% ipython --no-banner

In [1]: import numpy as np

In [2]: import numpy.linalg as la

In [3]: np.set_printoptions(precision=1, suppress=True, linewidth=120, sign=" ")

In [4]: K = np.load("a.npy")

In [5]: K
Out[5]: 
array([[ 0,  0,  0,  0,  0,  1,  0],
       [ 0,  0,  0,  0,  0,  0,  0],
       [ 0,  0,  0,  0,  1,  0,  1],
       [ 0,  0,  0,  0,  1,  0,  1],
       [ 0,  0,  1,  1,  0,  0,  1],
       [ 1,  0,  0,  0,  0,  0,  0],
       [ 0,  0,  1,  1,  1,  0,  0]])

In [6]: np.round(np.sort(la.eigvals(K).real), 1) + 0
Out[6]: array([-1.6, -1. , -1. ,  0. ,  0. ,  1. ,  2.6])

In [7]: np.flatnonzero(la.matrix_power((K != 0) + (K.T != 0) + np.eye(7), 7)[5])
Out[7]: array([ 0,  5])

In [8]: [round(float(x), 1) for x in la.svd(K, compute_uv=False)[:3]]
Out[8]: [2.6, 1.6, 1.0]

In [9]: la.matrix_rank(K, rtol=0.1)
Out[9]: np.int64(5)

In [10]: np.argwhere(np.triu(K))
Out[10]: 
array([[ 0,  5],
       [ 2,  4],
       [ 2,  6],
       [ 3,  4],
       [ 3,  6],
       [ 4,  6]])

In [11]: K @ K
Out[11]: 
array([[ 1,  0,  0,  0,  0,  0,  0],
       [ 0,  0,  0,  0,  0,  0,  0],
       [ 0,  0,  2,  2,  1,  0,  1],
       [ 0,  0,  2,  2,  1,  0,  1],
       [ 0,  0,  1,  1,  3,  0,  2],
       [ 0,  0,  0,  0,  0,  1,  0],
       [ 0,  0,  1,  1,  2,  0,  3]])

In [12]: K.sum(axis=0)
Out[12]: array([ 1,  0,  2,  2,  3,  1,  3])

In [13]: L = np.diag(K.sum(axis=1)) - K

In [14]: la.matrix_rank(L)
Out[14]: np.int64(4)

In [15]: L
Out[15]: 
array([[ 1,  0,  0,  0,  0, -1,  0],
       [ 0,  0,  0,  0,  0,  0,  0],
       [ 0,  0,  2,  0, -1,  0, -1],
       [ 0,  0,  0,  2, -1,  0, -1],
       [ 0,  0, -1, -1,  3,  0, -1],
       [-1,  0,  0,  0,  0,  1,  0],
       [ 0,  0, -1, -1, -1,  0,  3]])

In [16]: np.round(la.eigvalsh(L), 1) + 0
Out[16]: array([ 0.,  0.,  0.,  2.,  2.,  4.,  4.])

In [17]: (la.eigvalsh(L) < 1e-8).sum()
Out[17]: np.int64(3)

In [18]: round(la.det(L[1:, 1:]))
Out[18]: 0

In [19]: rng = np.random.default_rng(506)

In [20]: A2 = L + rng.integers(-2, 3, (7, 4)) @ rng.integers(-2, 3, (4, 7))

In [21]: A2
Out[21]: 
array([[ 2,  4,  1, -1,  0, -1,  0],
       [ 3,  4,  1,  2, -1,  3, -4],
       [ 0, -1,  2, -1,  0, -2,  0],
       [ 9,  0,  0,  6, -1, -1, -9],
       [-2,  1,  0,  0,  3,  4, -2],
       [-7, -1,  3, -1,  4,  5,  1],
       [-1, -3,  4,  0,  7,  3, -2]])

In [22]: A2 - L
Out[22]: 
array([[ 1,  4,  1, -1,  0,  0,  0],
       [ 3,  4,  1,  2, -1,  3, -4],
       [ 0, -1,  0, -1,  1, -2,  1],
       [ 9,  0,  0,  4,  0, -1, -8],
       [-2,  1,  1,  1,  0,  4, -1],
       [-6, -1,  3, -1,  4,  4,  1],
       [-1, -3,  5,  1,  8,  3, -5]])

In [23]: np.round(la.svd(A2 - L, compute_uv=False), 1) + 0
Out[23]: array([ 15.1,  13.4,   7.6,   3.9,   0. ,   0. ,   0. ])

In [24]: ev, V = la.eigh(K)

In [25]: la.eigvalsh(K + 2 * np.eye(7))
Out[25]: array([ 0.4,  1. ,  1. ,  2. ,  2. ,  3. ,  4.6])

In [26]: np.round(V.T @ K @ V, 1) + 0
Out[26]: 
array([[-1.6,  0. ,  0. ,  0. ,  0. ,  0. ,  0. ],
       [ 0. , -1. ,  0. ,  0. ,  0. ,  0. ,  0. ],
       [ 0. ,  0. , -1. ,  0. ,  0. ,  0. ,  0. ],
       [ 0. ,  0. ,  0. ,  0. ,  0. ,  0. ,  0. ],
       [ 0. ,  0. ,  0. ,  0. ,  0. ,  0. ,  0. ],
       [ 0. ,  0. ,  0. ,  0. ,  0. ,  1. ,  0. ],
       [ 0. ,  0. ,  0. ,  0. ,  0. ,  0. ,  2.6]])

In [27]: np.round(ev.sum(), 1), np.trace(K)
Out[27]: (np.float64(-0.0), np.int64(0))

In [28]: np.round(V.T @ V, 1) + 0
Out[28]: 
array([[ 1.,  0.,  0.,  0.,  0.,  0.,  0.],
       [ 0.,  1.,  0.,  0.,  0.,  0.,  0.],
       [ 0.,  0.,  1.,  0.,  0.,  0.,  0.],
       [ 0.,  0.,  0.,  1.,  0.,  0.,  0.],
       [ 0.,  0.,  0.,  0.,  1.,  0.,  0.],
       [ 0.,  0.,  0.,  0.,  0.,  1.,  0.],
       [ 0.,  0.,  0.,  0.,  0.,  0.,  1.]])

In [29]: np.round(la.svd(K, compute_uv=False), 1) + 0
Out[29]: array([ 2.6,  1.6,  1. ,  1. ,  1. ,  0. ,  0. ])

In [30]: np.abs(V[:, -1])
Out[30]: array([ 0. ,  0. ,  0.4,  0.4,  0.6,  0. ,  0.6])

In [31]: np.round(la.eigvalsh(K @ K), 1) + 0
Out[31]: array([ 0. ,  0. ,  1. ,  1. ,  1. ,  2.4,  6.6])

In [32]: np.round(V @ np.diag(ev) @ V.T, 1) + 0
Out[32]: 
array([[ 0.,  0.,  0.,  0.,  0.,  1.,  0.],
       [ 0.,  0.,  0.,  0.,  0.,  0.,  0.],
       [ 0.,  0.,  0.,  0.,  1.,  0.,  1.],
       [ 0.,  0.,  0.,  0.,  1.,  0.,  1.],
       [ 0.,  0.,  1.,  1.,  0.,  0.,  1.],
       [ 1.,  0.,  0.,  0.,  0.,  0.,  0.],
       [ 0.,  0.,  1.,  1.,  1.,  0.,  0.]])

In [33]: A = np.loadtxt("block0.csv", delimiter=",")

In [34]: A
Out[34]: 
array([[-0.2, -0.4, -0.5, -0.7, -0.8,  0.6,  0.3,  1.8,  2. ,  0.7],
       [ 1.9,  2.3,  1.2,  1.2,  0. ,  0.2, -0.8,  0. ,  0.9, -1.5],
       [ 0.5,  1.4,  1.5, -1. , -0.8, -0.9,  0.7,  0.9,  0.1, -0.3],
       [-0.6,  0.4,  2.1,  0.9, -0.5, -0.4, -0.7,  0.6,  0.7,  0.5],
       [-0.2, -0.7, -0.7, -0.4, -0.8,  0.1,  0.7,  2.6,  1.8,  0.2]])

In [35]: def softmax(z):
    ...:     e = np.exp(z - z.max(axis=-1, keepdims=True))
    ...:     return e / e.sum(axis=-1, keepdims=True)
    ...: 

In [36]: np.round(softmax(10 * A[0]), 1) + 0
Out[36]: array([ 0. ,  0. ,  0. ,  0. ,  0. ,  0. ,  0. ,  0.1,  0.9,  0. ])

In [37]: np.round(softmax(A[0] + -3), 1) + 0
Out[37]: array([ 0. ,  0. ,  0. ,  0. ,  0. ,  0.1,  0.1,  0.3,  0.3,  0.1])

In [38]: softmax(A).sum(axis=1)
Out[38]: array([ 1.,  1.,  1.,  1.,  1.])

In [39]: scores = A @ A.T / np.sqrt(10)

In [40]: np.round(softmax(scores), 1) + 0
Out[40]: 
array([[ 0.4,  0. ,  0. ,  0. ,  0.5],
       [ 0. ,  0.9,  0. ,  0. ,  0. ],
       [ 0.1,  0.2,  0.6,  0.1,  0.1],
       [ 0.1,  0.2,  0.1,  0.6,  0.1],
       [ 0.3,  0. ,  0. ,  0. ,  0.6]])

In [41]: x0 = np.array([1, 2, 1, 3, 3, 3, 2, 2, 2, 3])

In [42]: A * x0
Out[42]: 
array([[-0.2, -0.8, -0.5, -2.1, -2.4,  1.8,  0.6,  3.6,  4. ,  2.1],
       [ 1.9,  4.6,  1.2,  3.6,  0. ,  0.6, -1.6,  0. ,  1.8, -4.5],
       [ 0.5,  2.8,  1.5, -3. , -2.4, -2.7,  1.4,  1.8,  0.2, -0.9],
       [-0.6,  0.8,  2.1,  2.7, -1.5, -1.2, -1.4,  1.2,  1.4,  1.5],
       [-0.2, -1.4, -0.7, -1.2, -2.4,  0.3,  1.4,  5.2,  3.6,  0.6]])

In [43]: A @ np.eye(10)[4]
Out[43]: array([-0.8,  0. , -0.8, -0.5, -0.8])

In [44]: np.sign((A @ x0).round(6))
Out[44]: array([ 1.,  1., -1.,  1.,  1.])

In [45]: (A * x0).sum(axis=1)
Out[45]: array([ 6.1,  7.6, -0.8,  5. ,  5.2])

In [46]: la.norm(A @ x0) <= la.norm(A, 2) * la.norm(x0) + 1e-9
Out[46]: np.True_

In [47]: A @ np.ones(10)
Out[47]: array([ 2.8,  5.4,  2.1,  3. ,  2.6])

In [48]: A @ x0
Out[48]: array([ 6.1,  7.6, -0.8,  5. ,  5.2])

In [49]: W1 = np.array([[-2, 1],
    ...:     [2, 1],
    ...:     [-3, -3],
    ...:     [0, -3],
    ...:     [-1, -2],
    ...:     [-1, -3],
    ...:     [3, 1],
    ...:     [-1, -1],
    ...:     [2, 3],
    ...:     [0, -3]])

In [50]: beta = np.array([1, 0])

In [51]: hid = np.maximum(A @ W1 + beta, 0)

In [52]: la.matrix_rank(hid)
Out[52]: np.int64(2)

In [53]: (hid > 0).mean(axis=0)
Out[53]: array([ 0.6,  0.8])

In [54]: (hid > 0).astype(int)
Out[54]: 
array([[ 1,  1],
       [ 0,  1],
       [ 1,  1],
       [ 0,  0],
       [ 1,  1]])

In [55]: Z = np.array([[0, 0, -3], [-3, -1, -2]])

In [56]: W1 @ Z
Out[56]: 
array([[ -3,  -1,   4],
       [ -3,  -1,  -8],
       [  9,   3,  15],
       [  9,   3,   6],
       [  6,   2,   7],
       [  9,   3,   9],
       [ -3,  -1, -11],
       [  3,   1,   5],
       [ -9,  -3, -12],
       [  9,   3,   6]])

In [57]: hid @ Z
Out[57]: 
array([[-15.6,  -5.2, -26.6],
       [ -8.4,  -2.8,  -5.6],
       [-17.1,  -5.7, -15.6],
       [  0. ,   0. ,   0. ],
       [-19.8,  -6.6, -30.9]])
